% ipython --no-banner

In [1]: import numpy as np

In [2]: np.set_printoptions(suppress=True, linewidth=120)

In [3]: rd = lambda a: np.round(a, 2) + 0

In [4]: mat = np.loadtxt("out12.csv", delimiter=",")

In [5]: mat
Out[5]: 
array([[80.46, 20.9 , 29.58, 30.34],
       [81.08, 19.27, 30.4 , 28.23],
       [80.92, 21.13, 29.8 , 29.45],
       [82.64, 18.85, 31.37, 30.19],
       [79.59, 20.35, 28.76, 30.6 ],
       [80.93, 19.89, 30.59, 30.52],
       [81.44, 19.81, 32.3 , 28.17],
       [79.5 , 21.96, 30.25, 29.23],
       [79.8 , 20.41, 30.56, 29.28],
       [79.12, 20.39, 28.48, 28.77],
       [81.96, 17.78, 28.71, 30.11],
       [78.93, 20.41, 30.76, 29.57]])

In [6]: Uu, sig, Vt = np.linalg.svd(mat)

In [7]: rd(sig)
Out[7]: array([322.56,   4.28,   3.85,   2.03])

In [8]: np.argmax(sig[:-1] / (sig[1:] + 1e-6)) + 1
Out[8]: np.int64(1)

In [9]: M2 = Uu[:, :1] @ np.diag(sig[:1]) @ Vt[:1]

In [10]: np.linalg.matrix_rank(mat, rtol=0.05)
Out[10]: np.int64(1)

In [11]: rd(np.abs(mat - M2).max())
Out[11]: np.float64(2.41)

In [12]: rd(np.linalg.norm(mat - M2, 2)), rd(sig[1])
Out[12]: (np.float64(4.28), np.float64(4.28))

In [13]: np.linalg.matrix_rank(M2)
Out[13]: np.int64(1)

In [14]: rd(np.linalg.norm(mat - M2) / np.linalg.norm(mat))
Out[14]: np.float64(0.02)

In [15]: z = mat[:, 0] > np.median(mat[:, 0])

In [16]: r0 = mat[z].mean(axis=0) - mat[~z].mean(axis=0)

In [17]: ((mat - mat.mean(axis=0)) @ r0 > 0).astype(int)
Out[17]: array([0, 1, 0, 1, 0, 1, 1, 0, 0, 0, 1, 0])

In [18]: z.astype(int)
Out[18]: array([0, 1, 1, 1, 0, 1, 1, 0, 0, 0, 1, 0])

In [19]: rd(r0)
Out[19]: array([ 1.93, -1.28,  0.8 , -0.19])

In [20]: np.argsort(-np.abs(r0).round(6), kind="stable")
Out[20]: array([0, 1, 2, 3])
